$ ipython --no-banner

In [1]: import numpy as np

In [2]: np.set_printoptions(precision=2, suppress=True, linewidth=200)

In [3]: def rnd(a):
   ...:     return np.round(a, 2) + 0
   ...: 

In [4]: K = np.load("layer10.npy")

In [5]: K
Out[5]: 
array([[-1., -2.,  0.,  0.],
       [-2.,  1., -2.,  0.],
       [ 0., -2.,  0., -2.],
       [ 0.,  0., -2.,  3.]])

In [6]: theta = np.radians(180)

In [7]: Rm = np.eye(4)

In [8]: Rm[2, 2] = Rm[3, 3] = np.cos(theta)

In [9]: Rm[2, 3], Rm[3, 2] = -np.sin(theta), np.sin(theta)

In [10]: rnd(Rm)
Out[10]: 
array([[ 1.,  0.,  0.,  0.],
       [ 0.,  1.,  0.,  0.],
       [ 0.,  0., -1.,  0.],
       [ 0.,  0.,  0., -1.]])

In [11]: B = K @ Rm.T

In [12]: np.allclose(np.linalg.norm(K, axis=1), np.linalg.norm(B, axis=1))
Out[12]: True

In [13]: rnd(B)
Out[13]: 
array([[-1., -2.,  0.,  0.],
       [-2.,  1.,  2.,  0.],
       [ 0., -2.,  0.,  2.],
       [ 0.,  0.,  2., -3.]])

In [14]: rnd(np.linalg.det(Rm)), np.trace(Rm)
Out[14]: (np.float64(1.0), np.float64(0.0))

In [15]: ev, V = np.linalg.eig(K)

In [16]: rnd(np.prod(ev))
Out[16]: np.float64(32.0)

In [17]: rnd(np.sort(np.linalg.eigvals(K.T)))
Out[17]: array([-2.9 , -1.  ,  2.51,  4.39])

In [18]: rnd(np.sort(np.linalg.eigvals(np.linalg.inv(K))))
Out[18]: array([-1.  , -0.34,  0.23,  0.4 ])

In [19]: U, sigma, VT = np.linalg.svd(K, full_matrices=False)

In [20]: rnd(VT @ VT.T)
Out[20]: 
array([[1., 0., 0., 0.],
       [0., 1., 0., 0.],
       [0., 0., 1., 0.],
       [0., 0., 0., 1.]])

In [21]: rnd(U.T @ K @ VT.T)
Out[21]: 
array([[4.39, 0.  , 0.  , 0.  ],
       [0.  , 2.9 , 0.  , 0.  ],
       [0.  , 0.  , 2.51, 0.  ],
       [0.  , 0.  , 0.  , 1.  ]])

In [22]: np.allclose(U * sigma @ VT, K)
Out[22]: True

In [23]: rnd(np.abs(VT[0]))
Out[23]: array([0.15, 0.39, 0.52, 0.75])

In [24]: rnd(np.sqrt((sigma ** 2).sum())), rnd(np.linalg.norm(K))
Out[24]: (np.float64(5.92), np.float64(5.92))

In [25]: np.abs(U[:, 0]).round(6).argmax()
Out[25]: np.int64(3)

In [26]: rnd(np.cumsum(sigma ** 2) / np.sum(sigma ** 2))
Out[26]: array([0.55, 0.79, 0.97, 1.  ])

In [27]: (sigma > 1e-8).sum()
Out[27]: np.int64(4)

In [28]: feats = np.loadtxt("case12.csv", delimiter=",")

In [29]: feats
Out[29]: 
array([[9., 0., 0., 0., 0.],
       [7., 0., 0., 0., 0.],
       [3., 8., 3., 0., 0.],
       [6., 6., 6., 2., 0.],
       [7., 4., 0., 1., 4.]])

In [30]: U, sigma, VT = np.linalg.svd(feats)

In [31]: rnd(sigma)
Out[31]: array([17.28,  9.08,  4.34,  2.48,  0.  ])

In [32]: np.argmax(sigma[:-1] / (sigma[1:] + 1e-6)) + 1
Out[32]: np.int64(4)

In [33]: B = U[:, :4] @ np.diag(sigma[:4]) @ VT[:4]

In [34]: rnd(np.linalg.norm(feats - B, 2)), rnd(sigma[4])
Out[34]: (np.float64(0.0), np.float64(0.0))

In [35]: U, sigma, VT = np.linalg.svd(feats)

In [36]: V = VT[:(sigma > 1e-8).sum()]

In [37]: rng = np.random.default_rng(966)

In [38]: vec = feats[1] + 4 * feats[4] + rng.integers(2) * np.eye(5)[3]

In [39]: vec
Out[39]: array([35., 16.,  0.,  5., 16.])

In [40]: np.linalg.matrix_rank(np.vstack([feats, vec]))
Out[40]: np.int64(5)

In [41]: rnd(np.diag(V.T @ V))
Out[41]: array([1.  , 0.97, 0.81, 0.35, 0.87])

In [42]: np.allclose(V.T @ V @ vec, vec)
Out[42]: False

In [43]: rnd(np.linalg.norm(vec - V.T @ V @ vec))
Out[43]: np.float64(0.81)

In [44]: rnd(V.T @ V)
Out[44]: 
array([[ 1.  ,  0.  ,  0.  ,  0.  ,  0.  ],
       [ 0.  ,  0.97,  0.07, -0.13,  0.06],
       [ 0.  ,  0.07,  0.81,  0.35, -0.16],
       [ 0.  , -0.13,  0.35,  0.35,  0.29],
       [ 0.  ,  0.06, -0.16,  0.29,  0.87]])

In [45]: arr = np.load("arr.npy")

In [46]: arr
Out[46]: 
array([[ 6, -3,  4, -5, -3],
       [ 0,  4,  1, -2, -4],
       [ 0,  0,  6, -3,  1],
       [ 0,  0,  0,  1, -8],
       [ 0,  0,  0,  0, -3]])

In [47]: round(np.log10(np.linalg.cond(arr)))
Out[47]: 2

In [48]: lab = rng.permutation(5)

In [49]: lab
Out[49]: array([3, 0, 2, 1, 4])

In [50]: B = arr[lab][:, lab]

In [51]: B
Out[51]: 
array([[ 1,  0,  0,  0, -8],
       [-5,  6,  4, -3, -3],
       [-3,  0,  6,  0,  1],
       [-2,  0,  1,  4, -4],
       [ 0,  0,  0,  0, -3]])

In [52]: np.trace(B)
Out[52]: np.int64(14)

In [53]: np.allclose(B, arr)
Out[53]: False

In [54]: def softmax(z):
    ...:     e = np.exp(z - z.max(axis=-1, keepdims=True))
    ...:     return e / e.sum(axis=-1, keepdims=True)
    ...: 

In [55]: rnd(softmax(arr[1] + -2))
Out[55]: array([0.02, 0.93, 0.05, 0.  , 0.  ])

In [56]: rnd(softmax(arr).sum(axis=1))
Out[56]: array([1., 1., 1., 1., 1.])

In [57]: rnd(softmax(arr[1]))
Out[57]: array([0.02, 0.93, 0.05, 0.  , 0.  ])

In [58]: S = arr @ arr.T / np.sqrt(5)

In [59]: rnd(softmax(S))
Out[59]: 
array([[1.  , 0.  , 0.  , 0.  , 0.  ],
       [0.  , 0.96, 0.  , 0.04, 0.  ],
       [0.01, 0.  , 0.99, 0.  , 0.  ],
       [0.  , 0.  , 0.  , 1.  , 0.  ],
       [0.  , 0.  , 0.  , 0.99, 0.  ]])

In [60]: softmax(S).round(6).argmax(axis=1)
Out[60]: array([0, 1, 2, 3, 3])

In [61]: data = np.loadtxt("w.csv", delimiter=",")

In [62]: data
Out[62]: 
array([[-1.37,  1.2 ,  0.57],
       [ 0.32,  0.41,  0.08],
       [-0.28,  0.46,  0.21],
       [ 0.03, -0.37, -0.17],
       [-2.  ,  2.09,  0.47],
       [-1.74,  1.65,  0.67],
       [-1.35,  1.22, -0.28],
       [-0.85,  0.88,  0.82],
       [-1.97,  1.87,  0.88],
       [-1.59,  1.23,  1.36],
       [-1.39,  0.95,  0.3 ],
       [ 0.34,  0.06, -0.21],
       [-2.54,  2.68,  0.74],
       [-1.94,  1.73,  0.24],
       [-1.91,  1.56,  0.86],
       [-1.33,  0.44,  1.18],
       [-1.59,  1.7 ,  0.51],
       [-0.57,  0.15,  0.05],
       [-1.89,  2.32,  0.36],
       [-3.4 ,  2.97,  1.02],
       [ 0.18, -0.22, -0.63],
       [-2.45,  2.38,  1.46],
       [-1.71,  1.84,  0.48],
       [-1.81,  1.63,  0.33],
       [-3.04,  2.81,  0.66],
       [-0.82,  0.49,  0.39],
       [-0.09, -0.65, -0.83],
       [-0.69,  1.08, -0.04],
       [-1.68,  1.96,  0.68],
       [-2.51,  2.33,  1.35]])

In [63]: dist = np.linalg.norm(data[:, None] - data[None], axis=-1)

In [64]: np.flatnonzero(dist[27] < dist.mean() / 2)
Out[64]: array([ 2,  6, 10, 25, 27])

In [65]: dist.mean(axis=1).argmax()
Out[65]: np.int64(26)

In [66]: rnd(dist[:5, :5])
Out[66]: 
array([[0.  , 1.93, 1.37, 2.23, 1.09],
       [1.93, 0.  , 0.62, 0.87, 2.89],
       [1.37, 0.62, 0.  , 0.96, 2.38],
       [2.23, 0.87, 0.96, 0.  , 3.25],
       [1.09, 2.89, 2.38, 3.25, 0.  ]])

In [67]: (dist + 1e9 * np.eye(30)).round(6).argmin(axis=1)
Out[67]: array([10, 11, 17, 20, 18, 16, 10, 25, 14, 14,  0,  1, 24, 23,  5,  7, 22,  2,  4, 24,  3, 29, 16, 13, 12, 17, 20,  6, 22, 21])

In [68]: np.unravel_index(dist.round(6).argmax(), dist.shape)
Out[68]: (np.int64(19), np.int64(26))
